In [1]: import numpy as np

In [2]: from numpy import linalg as LA

In [3]: np.set_printoptions(precision=2, suppress=True, linewidth=120)

In [4]: def tidy(a):
   ...:     return np.round(a, 2) + 0
   ...: 

In [5]: A = np.load("a.npy")

In [6]: print(A)
[[ 3 -3  3 -3  3 -3]
 [ 2  3  2  3  2  3]
 [ 2  2  2  2  2  2]
 [ 3 -3  3 -3  3 -3]
 [ 2  3  2  3  2  3]
 [ 2  2  2  2  2  2]]

In [7]: rank = LA.matrix_rank(A)

In [8]: print(rank)
2

In [9]: ns = LA.svd(A)[2][rank:].T

In [10]: print(tidy(A @ ns))
[[0. 0. 0. 0.]
 [0. 0. 0. 0.]
 [0. 0. 0. 0.]
 [0. 0. 0. 0.]
 [0. 0. 0. 0.]
 [0. 0. 0. 0.]]

In [11]: print([int(LA.matrix_rank(np.delete(A, i, axis=0))) for i in range(6)])
[2, 2, 2, 2, 2, 2]

In [12]: print([int(LA.matrix_rank(A[:i])) for i in range(1, len(A) + 1)])
[1, 2, 2, 2, 2, 2]

In [13]: data = np.load("out9.npy")

In [14]: print(data)
[[14  0  0  4  0]
 [ 0 17  8  4  4]
 [ 0  0 23 29  0]
 [80 14  0  0 43]
 [ 0  0 35 39  0]
 [ 0  0  5 14  0]
 [ 5  0  2  4  0]
 [ 2  0  0 14  0]
 [ 0 17  8  4  4]
 [ 0  8 35 34  0]
 [ 0 14 32 29  0]
 [35 29  0  0 28]
 [ 0  0 26 29  0]
 [ 0 44 17  4 13]
 [ 0  0  5  9  0]
 [74  8  0  0 37]
 [29  0  0  0 10]
 [ 2  0  0 14  0]
 [ 2  0  0 14  0]
 [29  0  0  0  0]
 [ 0  0 32 39  0]
 [ 0  0 17 19  0]
 [ 0  0 17 29  0]
 [26  0  0  0  0]
 [ 5  0  2  4  0]
 [26  0  0  0  1]
 [35  5  0  0 16]
 [56 14  0  0 31]
 [38 20  0  0 25]
 [ 0 17  8  4  4]
 [ 0  8 20 19  0]
 [26  8  0  0 13]
 [ 0  0 47 54  0]
 [26  0  0  0  0]
 [17  0  0  0  0]
 [ 0  2 38 39  0]
 [35  5  0  0 16]
 [ 0  0 44 49  0]
 [17 35  0  0 22]
 [23  0  0  0  4]
 [ 0 11 26 24  0]
 [ 0 20 29 24  0]
 [ 0  8 20 19  0]
 [ 8 38  5  0 19]
 [17  0  0  0  0]
 [ 0 14 32 29  0]
 [29  0  0  0 10]
 [ 8 38  5  0 19]]

In [15]: C = data[[11, 40]].astype(float)

In [16]: for _ in range(3):
    ...:     idx = LA.norm(data[:, None] - C, axis=-1).argmin(axis=1)
    ...:     C = np.array([data[idx == j].mean(axis=0) for j in range(2)])
    ...: 

In [17]: print(idx)
[0 1 1 0 1 1 1 1 1 1 1 0 1 1 1 0 0 1 1 0 1 1 1 0 1 0 0 0 0 1 1 0 1 0 0 1 0 1 0 0 1 1 1 0 0 1 0 0]

In [18]: print(np.bincount(idx))
[21 27]

In [19]: print(tidy(C[1] - C[0]))
[-30.26  -3.52  19.08  21.77 -13.07]

In [20]: U, sigma = LA.svd(data)
Traceback (most recent call last):
  Cell In[20], line 1
    U, sigma = LA.svd(data)
ValueError: too many values to unpack (expected 2)


In [21]: U, sigma, vt = LA.svd(data, full_matrices=False)

In [22]: print(tidy(U.T @ U))
[[1. 0. 0. 0. 0.]
 [0. 1. 0. 0. 0.]
 [0. 0. 1. 0. 0.]
 [0. 0. 0. 1. 0.]
 [0. 0. 0. 0. 1.]]

In [23]: print(tidy(sigma))
[192.36 182.34  88.38  26.37  19.43]

In [24]: print(tidy(np.cumsum(sigma ** 2) / np.sum(sigma ** 2)))
[0.47 0.89 0.99 1.   1.  ]

In [25]: print(tidy(np.sqrt((sigma ** 2).sum())), tidy(LA.norm(data)))
281.31 281.31

In [26]: print(tidy(U.T @ data @ vt.T))
[[192.36   0.     0.     0.     0.  ]
 [  0.   182.34   0.     0.     0.  ]
 [  0.     0.    88.38   0.     0.  ]
 [  0.     0.     0.    26.37   0.  ]
 [  0.     0.     0.     0.    19.43]]

In [27]: C2 = np.cov(data, rowvar=False)

In [28]: print(tidy(np.corrcoef(data[:, 1], data[:, 4])[0, 1]))
0.53

In [29]: print(tidy(np.corrcoef(data.T)))
[[ 1.    0.05 -0.55 -0.57  0.81]
 [ 0.05  1.   -0.06 -0.27  0.53]
 [-0.55 -0.06  1.    0.94 -0.41]
 [-0.57 -0.27  0.94  1.   -0.48]
 [ 0.81  0.53 -0.41 -0.48  1.  ]]

In [30]: x0 = np.array([3, 1, -2, -1, -2])

In [31]: y = data @ x0

In [32]: print(tidy(LA.lstsq(data, y)[0]))
[ 3.  1. -2. -1. -2.]

In [33]: try:
    ...:     LA.solve(data, y)
    ...: except LA.LinAlgError as e:
    ...:     print(e)
    ...: 
Last 2 dimensions of the array must be square

In [34]: print(tidy(LA.pinv(data) @ data))
[[1. 0. 0. 0. 0.]
 [0. 1. 0. 0. 0.]
 [0. 0. 1. 0. 0.]
 [0. 0. 0. 1. 0.]
 [0. 0. 0. 0. 1.]]

In [35]: rng = np.random.default_rng(275)

In [36]: y = y + 0.3 * rng.normal(size=48)

In [37]: print(tidy(y))
[  37.78  -10.58  -74.9   167.86 -108.97  -24.12    6.79   -7.89  -10.81  -95.73  -78.86   79.    -80.59  -20.02
  -18.84  156.03   67.12   -8.54   -7.71   86.98 -102.9   -53.    -63.36   78.25    7.25   76.19   77.94  120.07
   83.91  -11.07  -51.41   59.97 -147.97   78.13   51.04 -112.5    77.7  -137.28   41.88   60.67  -65.21  -62.04
  -50.79   13.56   51.14  -78.88   66.78   14.24]

In [38]: c, *_ = LA.lstsq(data, y)

In [39]: print(tidy(c))
[ 3.    1.   -1.99 -1.01 -2.  ]

In [40]: print(tidy(data.T @ (y - data @ c)))
[0. 0. 0. 0. 0.]

In [41]: print([round(float(LA.norm(LA.solve(data.T @ data + lam * np.eye(5), data.T @ y))), 2) for lam in (0, 1, 10, 100)])
[4.36, 4.35, 4.31, 3.97]

In [42]: print(c.round())
[ 3.  1. -2. -1. -2.]

In [43]: print(tidy(LA.norm(y - data @ c)))
1.85

In [44]: W1 = np.array([[4, 3, 1, 0, 7, 5],
    ...:     [1, 4, 5, 3, 8, 2],
    ...:     [3, 6, 0, 8, 6, 5],
    ...:     [1, 8, 8, 4, 9, 7],
    ...:     [0, 7, 1, 3, 1, 4]])

In [45]: c = np.array([-2, -1, -2, 3, -3, 3])

In [46]: hid = np.maximum(data @ W1 + c, 0)

In [47]: print((hid > 0).mean(axis=0))
[1. 1. 1. 1. 1. 1.]

In [48]: print(LA.matrix_rank(hid))
6

In [49]: C = np.array([[-3, -2], [0, 0], [-1, 3], [3, 2], [0, 0], [0, -3]])

In [50]: print(W1 @ C)
[[-13 -20]
 [  1  13]
 [ 15  -5]
 [  1   9]
 [  8  -3]]

In [51]: print(hid @ C)
[[ -161  -249]
 [  190   200]
 [  391   141]
 [ -665 -1552]
 [  581   171]
 [  106    96]
 [  -14   -79]
 [    5    81]
 [  190   200]
 [  584   230]
 [  540   278]
 [ -185  -412]
 [  436   126]
 [  424   479]
 [  101    51]
 [ -641 -1492]
 [ -280  -615]
 [    5    81]
 [    5    81]
 [ -360  -585]
 [  536   186]
 [  291    81]
 [  301   171]
 [ -321  -525]
 [  -14   -79]
 [ -313  -528]
 [ -305  -688]
 [ -449 -1036]
 [ -257  -580]
 [  190   200]
 [  344   170]
 [ -209  -460]
 [  776   246]
 [ -321  -525]
 [ -204  -345]
 [  628   182]
 [ -305  -688]
 [  726   216]
 [    7    44]
 [ -250  -477]
 [  442   224]
 [  496   326]
 [  344   170]
 [  178   247]
 [ -204  -345]
 [  540   278]
 [ -280  -615]
 [  178   247]]

In [52]: X = np.load("arr.npy")

In [53]: print(tidy(X))
[[ 0.5   0.    0.    0.    0.    0.87]
 [ 0.    1.    0.    0.    0.    0.  ]
 [ 0.    0.    1.    0.    0.    0.  ]
 [ 0.    0.    0.    1.    0.    0.  ]
 [ 0.    0.    0.    0.    1.    0.  ]
 [-0.87  0.    0.    0.    0.    0.5 ]]

In [54]: print((LA.matrix_power((X != 0) + (X.T != 0) + np.eye(6), 6) > 0).astype(int))
[[1 0 0 0 0 1]
 [0 1 0 0 0 0]
 [0 0 1 0 0 0]
 [0 0 0 1 0 0]
 [0 0 0 0 1 0]
 [1 0 0 0 0 1]]

In [55]: print((X != 0).astype(int))
[[1 0 0 0 0 1]
 [0 1 0 0 0 0]
 [0 0 1 0 0 0]
 [0 0 0 1 0 0]
 [0 0 0 0 1 0]
 [1 0 0 0 0 1]]

In [56]: print(tidy(np.sort(LA.eigvals(X).real)))
[0.5 0.5 1.  1.  1.  1. ]

In [57]: print(np.flatnonzero(LA.matrix_power((X != 0) + (X.T != 0) + np.eye(6), 6)[1]))
[1]

In [58]: print(tidy(LA.det(X)))
1.0

In [59]: print(tidy(X @ X))
[[-0.5   0.    0.    0.    0.    0.87]
 [ 0.    1.    0.    0.    0.    0.  ]
 [ 0.    0.    1.    0.    0.    0.  ]
 [ 0.    0.    0.    1.    0.    0.  ]
 [ 0.    0.    0.    0.    1.    0.  ]
 [-0.87  0.    0.    0.    0.   -0.5 ]]

In [60]: print(np.allclose(X @ X.T, X.T @ X))
True

In [61]: print(tidy((X + X.T) / 2))
[[0.5 0.  0.  0.  0.  0. ]
 [0.  1.  0.  0.  0.  0. ]
 [0.  0.  1.  0.  0.  0. ]
 [0.  0.  0.  1.  0.  0. ]
 [0.  0.  0.  0.  1.  0. ]
 [0.  0.  0.  0.  0.  0.5]]

In [62]: print(tidy(X @ X))
[[-0.5   0.    0.    0.    0.    0.87]
 [ 0.    1.    0.    0.    0.    0.  ]
 [ 0.    0.    1.    0.    0.    0.  ]
 [ 0.    0.    0.    1.    0.    0.  ]
 [ 0.    0.    0.    0.    1.    0.  ]
 [-0.87  0.    0.    0.    0.   -0.5 ]]

In [63]: print(tidy(np.sort(np.abs(LA.eigvals(X)))))
[1. 1. 1. 1. 1. 1.]

In [64]: print(tidy(LA.matrix_power(X, 2)))
[[-0.5   0.    0.    0.    0.    0.87]
 [ 0.    1.    0.    0.    0.    0.  ]
 [ 0.    0.    1.    0.    0.    0.  ]
 [ 0.    0.    0.    1.    0.    0.  ]
 [ 0.    0.    0.    0.    1.    0.  ]
 [-0.87  0.    0.    0.    0.   -0.5 ]]

In [65]: print(tidy(np.abs(LA.eigvals(X)).max()))
1.0

In [66]: print(tidy(LA.det(X)))
1.0

In [67]: print([round(float(x), 2) for x in LA.svd(A, compute_uv=False)[:3]])
[11.54, 10.04, 0.0]

In [68]: print(LA.matrix_rank(A, rtol=0.1))
2

In [69]: K = np.load("sample10.npy")

In [70]: print(K)
[[-0.73  0.9   0.64 -0.23  0.41 -0.32  0.78 -0.9  -0.37 -0.89  0.13]
 [-0.62  0.83  0.92 -0.24  0.5  -0.27  0.6  -0.64  0.2  -0.71 -0.62]
 [-0.8  -0.98  0.77  0.17  0.7  -0.98  0.85 -0.27 -0.82  0.38  0.88]
 [ 0.68 -1.   -0.96  0.38 -0.56 -0.86 -0.27  0.99 -0.62  1.    0.58]
 [-0.24 -1.   -0.56  0.49  0.28 -1.    0.65  0.97 -0.93  1.    0.96]
 [ 0.92 -0.62 -1.   -0.08 -0.96  0.83 -0.4   0.98 -0.24  1.   -0.76]
 [ 0.97 -0.37 -1.    0.37 -0.96  0.98 -0.97  0.82 -0.11  0.81  0.82]
 [-0.58 -0.94 -0.6   0.06  0.1  -0.93  0.85  0.03 -0.86  0.75  0.79]
 [-0.55 -0.52 -0.95 -0.54 -0.69 -0.91  0.99  0.91 -0.85  1.   -0.96]
 [ 0.29 -0.91 -0.99 -0.24 -0.83 -0.65  0.85  0.97 -0.74  1.   -0.79]
 [ 0.09 -0.99 -0.94  0.02 -0.52 -0.87  0.72  0.94 -0.77  0.99  0.01]
 [ 0.09 -1.   -0.39  0.57  0.3  -0.99  0.07  0.98 -0.84  1.    0.96]
 [ 0.45 -0.98 -0.94  0.12 -0.58 -0.66  0.21  0.95 -0.56  0.99  0.05]
 [ 0.01 -1.   -1.    0.54 -0.38 -0.96  0.45  0.42 -0.98  0.93  1.  ]
 [-0.39 -1.   -0.81  0.57  0.33 -0.99  0.56  0.59 -0.96  0.95  1.  ]
 [ 0.17 -1.   -0.26  0.51  0.28 -0.87 -0.45  0.63 -0.6   0.75  0.96]
 [-0.97  1.    0.41 -0.87 -0.14 -0.7   1.   -0.79 -0.66  0.44 -1.  ]
 [-0.33 -1.   -0.93  0.7   0.32 -1.    0.51  0.74 -0.99  0.98  1.  ]
 [ 0.78 -0.94  0.56  0.84  0.67  0.8  -1.   -0.91  0.49 -1.    1.  ]
 [ 0.98  0.78 -0.14  0.49 -0.46  1.   -1.    0.47  0.98 -0.93  0.11]
 [ 0.78 -1.   -0.68  0.72  0.05 -0.69 -0.95  0.92 -0.3   0.89  0.99]
 [-0.84 -1.   -1.   -0.3  -0.66 -1.    1.    0.97 -1.    1.    0.23]
 [-0.94  0.74 -0.5  -0.58 -0.01 -0.95  1.   -0.69 -0.94  0.68 -0.64]
 [-0.88  0.82  0.99 -0.66  0.62 -0.89  0.98  0.5   0.4   0.85 -1.  ]
 [ 0.33 -0.65  0.2   0.07 -0.04 -0.02 -0.4   0.69  0.33  0.66 -0.38]
 [ 0.41  0.05  1.    0.62  1.    0.82 -1.   -0.47  1.   -1.   -0.71]
 [-0.84  0.99 -0.77 -0.53 -0.24 -0.19  0.98 -0.95 -0.82 -0.78 -0.29]
 [ 0.87  0.97 -0.8   0.07 -0.64  0.99 -0.96 -0.14  0.84 -0.84 -0.37]
 [ 0.9   1.    0.99 -0.26  0.03  1.   -1.    0.26  1.   -0.97 -1.  ]]

In [71]: u = np.array([-2, 1, 1, 1, -2, 1])

In [72]: A2 = X + np.outer(u, np.eye(6)[0])

In [73]: print(LA.matrix_rank(LA.inv(A2) - LA.inv(X), tol=1e-8))
1
